$ python3 -q
>>> import numpy as np
>>> import numpy.linalg as la
>>> np.set_printoptions(precision=3, suppress=True, linewidth=140, sign=" ")
>>> rd = lambda a: np.round(a, 3) + 0
>>> other = np.array([[6, 6, 9], [0, -5, -9], [-8, -9, -7]])
>>> J = other + other.T
>>> J
array([[ 12,   6,   1],
       [  6, -10, -18],
       [  1, -18, -14]])
>>> f = np.array([0, 0, 1])
>>> np.convolve(J[0], f)
array([  0,   0,  12,   6,   1])
>>> np.cross(J[0, :3], J[2, :3])
array([ -66,  169, -222])
>>> np.correlate(J[0], J[2], "full")
array([-168, -300, -110,  -12,    1])
>>> q, R = la.qr(J)
>>> rd(abs(R[0, 0])), rd(la.norm(J[:, 0]))
(np.float64(13.454), np.float64(13.454))
>>> rd(q)
array([[-0.892,  0.298,  0.34 ],
       [-0.446, -0.457, -0.77 ],
       [-0.074, -0.838,  0.541]])
>>> other = J / np.sqrt((J ** 2).mean(axis=1, keepdims=True))
>>> rd(J - J.mean(axis=1, keepdims=True))
array([[  5.667,  -0.333,  -5.333],
       [ 13.333,  -2.667, -10.667],
       [ 11.333,  -7.667,  -3.667]])
>>> rd(la.norm(other, axis=1))
array([ 1.732,  1.732,  1.732])
>>> W0 = np.array([[5, 2, 0, 0, 0, 0],
...     [2, 3, 0, 0, 0, 0],
...     [0, 4, 0, 0, 0, 0],
...     [0, 0, 5, 2, 0, 0],
...     [0, 0, 2, 3, 0, 0],
...     [0, 0, 0, 4, 0, 0],
...     [0, 0, 0, 0, 5, 2],
...     [0, 0, 0, 0, 2, 3],
...     [0, 0, 0, 0, 0, 4]])
>>> W0
array([[ 5,  2,  0,  0,  0,  0],
       [ 2,  3,  0,  0,  0,  0],
       [ 0,  4,  0,  0,  0,  0],
       [ 0,  0,  5,  2,  0,  0],
       [ 0,  0,  2,  3,  0,  0],
       [ 0,  0,  0,  4,  0,  0],
       [ 0,  0,  0,  0,  5,  2],
       [ 0,  0,  0,  0,  2,  3],
       [ 0,  0,  0,  0,  0,  4]])
>>> gram = W0.T @ W0
>>> gram
array([[ 29,  16,   0,   0,   0,   0],
       [ 16,  29,   0,   0,   0,   0],
       [  0,   0,  29,  16,   0,   0],
       [  0,   0,  16,  29,   0,   0],
       [  0,   0,   0,   0,  29,  16],
       [  0,   0,   0,   0,  16,  29]])
>>> np.trace(gram), (W0 ** 2).sum()
(np.int64(174), np.int64(174))
>>> np.diag(gram)
array([ 29,  29,  29,  29,  29,  29])
>>> np.allclose(gram, gram.T)
True
>>> rd(la.eigvalsh(gram)[::-1])
array([ 45.,  45.,  45.,  13.,  13.,  13.])
>>> np.unravel_index(np.abs(W0).argmax(), W0.shape)
(np.int64(0), np.int64(0))
>>> np.abs(W0).max()
np.int64(5)
>>> W0[9]
Traceback (most recent call last):
  File "<python-input-27>", line 1, in <module>
    W0[9]
    ~~^^^
IndexError: index 9 is out of bounds for axis 0 with size 9
>>> np.zeros(9, 6)
Traceback (most recent call last):
  File "<python-input-28>", line 1, in <module>
    np.zeros(9, 6)
    ~~~~~~~~^^^^^^
TypeError: Cannot interpret '6' as a data type
>>> rd(la.svd(W0, compute_uv=False))
array([ 6.708,  6.708,  6.708,  3.606,  3.606,  3.606])
>>> W0[:, 6]
Traceback (most recent call last):
  File "<python-input-30>", line 1, in <module>
    W0[:, 6]
    ~~^^^^^^
IndexError: index 6 is out of bounds for axis 1 with size 6
>>> np.diff(W0, axis=0)
array([[-3,  1,  0,  0,  0,  0],
       [-2,  1,  0,  0,  0,  0],
       [ 0, -4,  5,  2,  0,  0],
       [ 0,  0, -3,  1,  0,  0],
       [ 0,  0, -2,  1,  0,  0],
       [ 0,  0,  0, -4,  5,  2],
       [ 0,  0,  0,  0, -3,  1],
       [ 0,  0,  0,  0, -2,  1]])
>>> rd(W0.mean(axis=0))
array([ 0.778,  1.   ,  0.778,  1.   ,  0.778,  1.   ])
>>> other = np.c_[W0[:, :5] @ np.array([[-1, -1, 1, 1, 0],
...     [1, -1, 1, 0, 1],
...     [-2, 1, 2, 1, 2],
...     [1, -1, 0, -2, -1],
...     [-1, 1, 1, 0, 1]]), np.array([-5, -8, 4, -5, -2, 8, -2, 2, -4])]
>>> other
array([[-3, -7,  7,  5,  2, -5],
       [ 1, -5,  5,  2,  3, -8],
       [ 4, -4,  4,  0,  4,  4],
       [-8,  3, 10,  1,  8, -5],
       [-1, -1,  4, -4,  1, -2],
       [ 4, -4,  0, -8, -4,  8],
       [-5,  5,  5,  0,  5, -2],
       [-2,  2,  2,  0,  2,  2],
       [ 0,  0,  0,  0,  0, -4]])
>>> rd(la.lstsq(W0, other[:, 0])[0])
array([-1.,  1., -2.,  1., -1.,  0.])
>>> la.matrix_rank(np.c_[W0, other])
np.int64(7)
>>> la.matrix_rank(other)
np.int64(6)
>>> q, _ = la.qr(np.array([[-0.9, 0.3, 0.7], [1.9, -0.5, -0.1], [1.8, -0.3, -0.3]]))
>>> data = q[:, :3]
>>> rd(data)
array([[-0.325,  0.582,  0.745],
       [ 0.686, -0.396,  0.61 ],
       [ 0.65 ,  0.71 , -0.271]])
>>> rd(la.pinv(data))
array([[-0.325,  0.686,  0.65 ],
       [ 0.582, -0.396,  0.71 ],
       [ 0.745,  0.61 , -0.271]])
>>> rd(data[:, 0] @ data[:, 2])
np.float64(0.0)
>>> rd(data @ data.T)
array([[ 1.,  0.,  0.],
       [ 0.,  1.,  0.],
       [ 0.,  0.,  1.]])
>>> x0 = np.array([0, -2, 1])
>>> y = data @ x0
>>> b, lr = np.zeros(3), 1 / la.norm(data, 2) ** 2
>>> for i in range(10):
...     b -= lr * data.T @ (data @ b - y)
...     if i % 2 == 0: print(i, round(la.norm(data @ b - y), 3))
... 
0 0.0
2 0.0
4 0.0
6 0.0
8 0.0
>>> rd(la.cond(data))
np.float64(1.0)
>>> E = np.load("dump.npy")
>>> E
array([[-1.229,  4.055,  2.008,  5.992],
       [ 0.613, -6.889, -3.284, -4.751],
       [-1.234, -6.761, -1.102,  3.104],
       [-1.877, -4.979,  0.414,  6.274],
       [-0.292,  0.093, -0.586,  1.209],
       [-1.215,  0.194,  0.517,  5.126],
       [ 2.072, -0.18 , -1.612, -9.052],
       [ 1.457,  2.847,  0.194, -5.087],
       [ 0.604,  3.154,  0.815, -1.413],
       [ 0.129,  3.678,  2.04 ,  1.051],
       [ 1.789,  4.982, -0.423, -6.247],
       [-1.715, -0.16 ,  0.377,  6.481],
       [ 0.299, -3.899, -0.919, -2.108]])
>>> cen = E - E.mean(axis=1)
Traceback (most recent call last):
  File "<python-input-51>", line 1, in <module>
    cen = E - E.mean(axis=1)
          ~~^~~~~~~~~~~~~~~~
ValueError: operands could not be broadcast together with shapes (13,4) (13,) 
>>> cen = E - E.mean(axis=0)
>>> Uu, sv, VT = la.svd(cen, full_matrices=False)
>>> la.matrix_rank(cen)
np.int64(4)
>>> rd((sv ** 2).sum() ** 2 / (sv ** 4).sum())
np.float64(1.897)
>>> rd(sv ** 2 / (sv ** 2).sum())
array([ 0.626,  0.368,  0.006,  0.   ])
>>> np.abs(VT[0]).argmax()
np.int64(3)
>>> (np.sign(Uu[:, 0]) == np.sign(Uu[0, 0])).astype(int)
array([ 1,  0,  1,  1,  1,  1,  0,  0,  0,  1,  0,  1,  0])
